$ ipython --no-banner

In [1]: import numpy as np

In [2]: np.set_printoptions(suppress=True, linewidth=100)

In [3]: X = np.diag(np.array([0, 2, -8, -5, -6, 9])) + -3 * np.eye(6, k=1) + -3 * np.eye(6, k=-1)

In [4]: print(X)
[[ 0. -3.  0.  0.  0.  0.]
 [-3.  2. -3.  0.  0.  0.]
 [ 0. -3. -8. -3.  0.  0.]
 [ 0.  0. -3. -5. -3.  0.]
 [ 0.  0.  0. -3. -6. -3.]
 [ 0.  0.  0.  0. -3.  9.]]

In [5]: x = np.array([1, 2, -2, -2, 0, 2])

In [6]: target = X @ x

In [7]: print(target)
[-6.  7. 16. 16.  0. 18.]

In [8]: print(np.round(np.linalg.solve(X, 2 * target), 1))
[ 2.  4. -4. -4. -0.  4.]

In [9]: print(np.round(np.linalg.solve(X, X[:, 4]), 1) + 0)
[0. 0. 0. 0. 1. 0.]

In [10]: print(np.allclose(X, X.T))
True

In [11]: print(np.trace(X))
-8.0

In [12]: print(X @ X)
[[ 9. -6.  9.  0.  0.  0.]
 [-6. 22. 18.  9.  0.  0.]
 [ 9. 18. 82. 39.  9.  0.]
 [ 0.  9. 39. 43. 33.  9.]
 [ 0.  0.  9. 33. 54. -9.]
 [ 0.  0.  0.  9. -9. 90.]]

In [13]: arr = np.load("out12.npy")

In [14]: print(arr.round(1) + 0)
[[ -0.4  -3.2   5.3   1.4  -0.6   2.8  -1.7]
 [  0.   -6.5   3.5  -2.2   2.3   1.8   2.3]
 [  0.2  -1.3   0.3   1.6  -6.9   2.6   2.6]
 [  1.4  -3.   -3.5  -0.2  -9.8   4.7   3.4]
 [ -0.4  -6.9  12.2   1.    6.8   5.8 -11.3]
 [ -0.6  -8.5   6.   -3.9   8.1  -0.2   3.4]
 [  0.4  -2.4   0.9   1.1  -5.8   3.4   1.1]
 [ -0.9  -3.5   7.    1.1   2.3   1.3  -0.9]
 [ -0.6  -3.4   6.7   1.6   0.6   2.9  -3. ]
 [  0.9  -1.6   1.1   2.8  -8.9   6.6  -3.9]
 [ -0.2  -2.2   2.    1.   -3.7   1.7   2.6]]

In [15]: r = np.linalg.matrix_rank(arr)

In [16]: print(r)
4

In [17]: N = np.linalg.svd(arr)[2][r:].T

In [18]: print([int(np.linalg.matrix_rank(arr[:i])) for i in range(1, len(arr) + 1)])
[1, 2, 3, 4, 4, 4, 4, 4, 4, 4, 4]

In [19]: Uu, sig, VT = np.linalg.svd(arr)

In [20]: print(sig.round(1) + 0)
[26.6 20.4 13.6  5.4  0.   0.   0. ]

In [21]: print(np.argmax(sig[:-1] / (sig[1:] + 1e-6)) + 1)
4

In [22]: Y = Uu[:, :4] @ np.diag(sig[:4]) @ VT[:4]

In [23]: print(np.round(np.linalg.norm(arr - Y) / np.linalg.norm(arr), 1))
0.0

In [24]: print(np.round(np.abs(arr - Y).max(), 1))
0.0

In [25]: print(np.linalg.matrix_rank(arr, rtol=0.05))
4

In [26]: print(round(float(np.linalg.norm(arr - Y, 2)), 1), round(float(sig[4]), 1))
0.0 0.0

In [27]: print(Y.round(1) + 0)
[[ -0.4  -3.2   5.3   1.4  -0.6   2.8  -1.7]
 [  0.   -6.5   3.5  -2.2   2.3   1.8   2.3]
 [  0.2  -1.3   0.3   1.6  -6.9   2.6   2.6]
 [  1.4  -3.   -3.5  -0.2  -9.8   4.7   3.4]
 [ -0.4  -6.9  12.2   1.    6.8   5.8 -11.3]
 [ -0.6  -8.5   6.   -3.9   8.1  -0.2   3.4]
 [  0.4  -2.4   0.9   1.1  -5.8   3.4   1.1]
 [ -0.9  -3.5   7.    1.1   2.3   1.3  -0.9]
 [ -0.6  -3.4   6.7   1.6   0.6   2.9  -3. ]
 [  0.9  -1.6   1.1   2.8  -8.9   6.6  -3.9]
 [ -0.2  -2.2   2.    1.   -3.7   1.7   2.6]]

In [28]: C2 = arr.T @ arr

In [29]: print(np.linalg.matrix_rank(C2))
4

In [30]: print(np.round(np.trace(C2), 1), round(float((arr ** 2).sum()), 1))
1336.4 1336.4

In [31]: print(np.linalg.matrix_rank(arr, rtol=0.1))
4

In [32]: m1 = np.load("m.npy")

In [33]: print(m1)
[[1 0 0]
 [0 0 1]
 [0 1 0]]

In [34]: x = np.array([-1, 3, 1])

In [35]: target = m1 @ x

In [36]: print(target)
[-1  1  3]

In [37]: print(np.round(np.linalg.solve(m1, target + m1[:, 2]), 1))
[-1.  3.  2.]

In [38]: print(np.round(np.linalg.solve(m1.T, m1[2]), 1))
[0. 0. 1.]

In [39]: w, vecs = np.linalg.eig(m1)

In [40]: print(np.round(np.sort(np.linalg.eigvals(np.linalg.inv(m1))), 1))
[-1.  1.  1.]

In [41]: w, vecs = np.linalg.eigh(m1)

In [42]: x = np.array([-1, 1, 0])

In [43]: print(np.round(vecs * np.abs(w) @ vecs.T, 1) + 0)
[[1. 0. 0.]
 [0. 1. 0.]
 [0. 0. 1.]]

In [44]: print(x @ m1 @ x / (x @ x), w[0], w[-1])
0.5 -1.0 1.0

In [45]: print(np.round(vecs * np.maximum(w, 0) @ vecs.T, 1))
[[1.  0.  0. ]
 [0.  0.5 0.5]
 [0.  0.5 0.5]]

In [46]: rng = np.random.default_rng(55)

In [47]: z = rng.permutation(3)

In [48]: print(z)
[0 1 2]

In [49]: Y = m1[z][:, z]

In [50]: print(np.trace(Y))
1

In [51]: print(np.allclose(Y, m1))
True

In [52]: print(round(float(np.linalg.det(Y)), 1), np.round(np.linalg.det(m1[z]), 1))
-1.0 -1.0

In [53]: print(np.diag(Y))
[1 0 0]

In [54]: feats = np.array([[0.0, 0.0, 0.0, 1.0],
    ...:     [0.0, 0.0, 0.0, 2.0],
    ...:     [0.0, 0.0, 0.0, 0.0],
    ...:     [1.0, 2.0, 0.0, 0.0]])

In [55]: print(round(np.trace(np.linalg.pinv(feats) @ feats), 1))
2.0

In [56]: print(np.allclose(feats[:-1].T @ np.linalg.lstsq(feats[:-1].T, feats[-1])[0], feats[-1]))
False

In [57]: print(np.round(feats @ np.linalg.pinv(feats) @ feats, 1))
[[0. 0. 0. 1.]
 [0. 0. 0. 2.]
 [0. 0. 0. 0.]
 [1. 2. 0. 0.]]

In [58]: data = np.load("sample11.npy")

In [59]: print(data)
[[ 11.   -5.9  19.7]
 [ 18.8   4.3  22.3]
 [  7.2   5.9  -0.3]
 [  8.9 -13.9   2.9]
 [ 41.4 -45.4   1.4]
 [-29.7  15.3  -8.9]
 [ 15.2  -2.8  28. ]
 [ -5.7  -9.8  36.6]
 [  2.2   2.7 -12.3]
 [  6.8 -31.5 -23.8]
 [ 50.4   3.4 -14.3]
 [ 12.9   8.6  -0.2]]

In [60]: hat = data @ np.linalg.solve(data.T @ data, data.T)

In [61]: print(np.round(hat @ data[:, 2], 1))
[ 19.7  22.3  -0.3   2.9   1.4  -8.9  28.   36.6 -12.3 -23.8 -14.3  -0.2]

In [62]: print(np.allclose(hat @ hat, hat))
True

In [63]: print(hat.round(1) + 0)
[[ 0.1  0.1  0.   0.   0.1 -0.1  0.2  0.2 -0.1 -0.1  0.   0. ]
 [ 0.1  0.2  0.1  0.   0.  -0.1  0.2  0.1  0.  -0.2  0.1  0.1]
 [ 0.   0.1  0.   0.   0.   0.   0.   0.   0.  -0.1  0.1  0.1]
 [ 0.   0.   0.   0.1  0.2 -0.1  0.   0.1  0.   0.1  0.   0. ]
 [ 0.1  0.   0.   0.2  0.6 -0.2  0.1  0.1  0.   0.3  0.1 -0.1]
 [-0.1 -0.1  0.  -0.1 -0.2  0.2 -0.1 -0.1  0.   0.  -0.2  0. ]
 [ 0.2  0.2  0.   0.   0.1 -0.1  0.2  0.2 -0.1 -0.2  0.   0. ]
 [ 0.2  0.1  0.   0.1  0.1 -0.1  0.2  0.4 -0.1 -0.1 -0.3 -0.1]
 [-0.1  0.   0.   0.   0.   0.  -0.1 -0.1  0.   0.   0.1  0. ]
 [-0.1 -0.2 -0.1  0.1  0.3  0.  -0.2 -0.1  0.   0.4 -0.1 -0.1]
 [ 0.   0.1  0.1  0.   0.1 -0.2  0.  -0.3  0.1 -0.1  0.7  0.2]
 [ 0.   0.1  0.1  0.  -0.1  0.   0.  -0.1  0.  -0.1  0.2  0.1]]

In [64]: Uu, sig, VT = np.linalg.svd(hat)

In [65]: vecs = VT[:(sig > 1e-8).sum()]

In [66]: x = hat[8] + 5 * hat[3] + rng.integers(2) * np.eye(12)[10]

In [67]: print(x.round(1) + 0)
[ 0.1  0.  -0.1  0.2  0.8 -0.3  0.1  0.2  0.   0.5  1.  -0.1]

In [68]: print(np.linalg.matrix_rank(np.vstack([hat, x])))
4

In [69]: print(np.allclose(vecs.T @ vecs @ x, x))
False

In [70]: print(np.round(np.diag(vecs.T @ vecs), 1) + 0)
[0.1 0.2 0.  0.1 0.6 0.2 0.2 0.4 0.  0.4 0.7 0.1]

In [71]: print(round(np.linalg.norm(x - vecs.T @ vecs @ x), 1))
0.6

In [72]: M = np.loadtxt("run13.csv", delimiter=",")

In [73]: print(M.round(1) + 0)
[[ 0.3 -0.7 -0.3  0.2  0.  -0.4 -0.4 -0.2  0.1]
 [ 0.6 -0.2  0.1  0.1  0.4  0.2  0.6  0.2 -0.2]
 [-0.5 -0.3  0.  -0.5  0.5 -0.3  0.   0.3  0. ]
 [ 0.1  0.5  0.1  0.4  0.6 -0.4 -0.3  0.   0. ]
 [ 0.4  0.3 -0.3 -0.4 -0.2 -0.4 -0.1  0.3 -0.4]
 [ 0.4  0.1  0.  -0.5  0.2  0.3 -0.2 -0.2  0.6]
 [-0.2  0.1 -0.8  0.2  0.1  0.   0.4  0.1  0.4]
 [ 0.1  0.1  0.4  0.  -0.3 -0.5  0.3  0.3  0.6]
 [ 0.   0.   0.   0.2 -0.1  0.3 -0.4  0.8  0.1]]

In [74]: print(np.round(M @ M.T, 1) + 0)
[[1. 0. 0. 0. 0. 0. 0. 0. 0.]
 [0. 1. 0. 0. 0. 0. 0. 0. 0.]
 [0. 0. 1. 0. 0. 0. 0. 0. 0.]
 [0. 0. 0. 1. 0. 0. 0. 0. 0.]
 [0. 0. 0. 0. 1. 0. 0. 0. 0.]
 [0. 0. 0. 0. 0. 1. 0. 0. 0.]
 [0. 0. 0. 0. 0. 0. 1. 0. 0.]
 [0. 0. 0. 0. 0. 0. 0. 1. 0.]
 [0. 0. 0. 0. 0. 0. 0. 0. 1.]]

In [75]: t = np.radians(15)

In [76]: Rm = np.eye(9)

In [77]: Rm[7, 7] = Rm[4, 4] = np.cos(t)

In [78]: Rm[7, 4], Rm[4, 7] = -np.sin(t), np.sin(t)

In [79]: print(Rm.round(1))
[[ 1.   0.   0.   0.   0.   0.   0.   0.   0. ]
 [ 0.   1.   0.   0.   0.   0.   0.   0.   0. ]
 [ 0.   0.   1.   0.   0.   0.   0.   0.   0. ]
 [ 0.   0.   0.   1.   0.   0.   0.   0.   0. ]
 [ 0.   0.   0.   0.   1.   0.   0.   0.3  0. ]
 [ 0.   0.   0.   0.   0.   1.   0.   0.   0. ]
 [ 0.   0.   0.   0.   0.   0.   1.   0.   0. ]
 [ 0.   0.   0.   0.  -0.3  0.   0.   1.   0. ]
 [ 0.   0.   0.   0.   0.   0.   0.   0.   1. ]]

In [80]: Y = M @ Rm.T

In [81]: print(np.round(np.linalg.det(Rm), 1), round(float(np.trace(Rm)), 1))
1.0 8.9

In [82]: print(np.allclose(M @ M.T, Y @ Y.T))
True

In [83]: print(np.round(np.abs(Y - M).max(axis=0), 1))
[0.  0.  0.  0.  0.2 0.  0.  0.2 0. ]

In [84]: print(np.allclose(np.linalg.norm(M, axis=1), np.linalg.norm(Y, axis=1)))
True

In [85]: mat = np.minimum.outer(np.arange(1, 9), np.arange(1, 9)) * 2

In [86]: print(mat)
[[ 2  2  2  2  2  2  2  2]
 [ 2  4  4  4  4  4  4  4]
 [ 2  4  6  6  6  6  6  6]
 [ 2  4  6  8  8  8  8  8]
 [ 2  4  6  8 10 10 10 10]
 [ 2  4  6  8 10 12 12 12]
 [ 2  4  6  8 10 12 14 14]
 [ 2  4  6  8 10 12 14 16]]

In [87]: L = np.linalg.cholesky(mat)

In [88]: print(np.round(L @ L.T, 1))
[[ 2.  2.  2.  2.  2.  2.  2.  2.]
 [ 2.  4.  4.  4.  4.  4.  4.  4.]
 [ 2.  4.  6.  6.  6.  6.  6.  6.]
 [ 2.  4.  6.  8.  8.  8.  8.  8.]
 [ 2.  4.  6.  8. 10. 10. 10. 10.]
 [ 2.  4.  6.  8. 10. 12. 12. 12.]
 [ 2.  4.  6.  8. 10. 12. 14. 14.]
 [ 2.  4.  6.  8. 10. 12. 14. 16.]]

In [89]: print(L.round(1))
[[1.4 0.  0.  0.  0.  0.  0.  0. ]
 [1.4 1.4 0.  0.  0.  0.  0.  0. ]
 [1.4 1.4 1.4 0.  0.  0.  0.  0. ]
 [1.4 1.4 1.4 1.4 0.  0.  0.  0. ]
 [1.4 1.4 1.4 1.4 1.4 0.  0.  0. ]
 [1.4 1.4 1.4 1.4 1.4 1.4 0.  0. ]
 [1.4 1.4 1.4 1.4 1.4 1.4 1.4 0. ]
 [1.4 1.4 1.4 1.4 1.4 1.4 1.4 1.4]]

In [90]: print(np.round(mat / np.sqrt(np.outer(np.diag(mat), np.diag(mat))), 1))
[[1.  0.7 0.6 0.5 0.4 0.4 0.4 0.4]
 [0.7 1.  0.8 0.7 0.6 0.6 0.5 0.5]
 [0.6 0.8 1.  0.9 0.8 0.7 0.7 0.6]
 [0.5 0.7 0.9 1.  0.9 0.8 0.8 0.7]
 [0.4 0.6 0.8 0.9 1.  0.9 0.8 0.8]
 [0.4 0.6 0.7 0.8 0.9 1.  0.9 0.9]
 [0.4 0.5 0.7 0.8 0.8 0.9 1.  0.9]
 [0.4 0.5 0.6 0.7 0.8 0.9 0.9 1. ]]

In [91]: print(np.round(np.prod(np.diag(L)) ** 2, 1), round(float(np.linalg.det(mat)), 1))
256.0 256.0
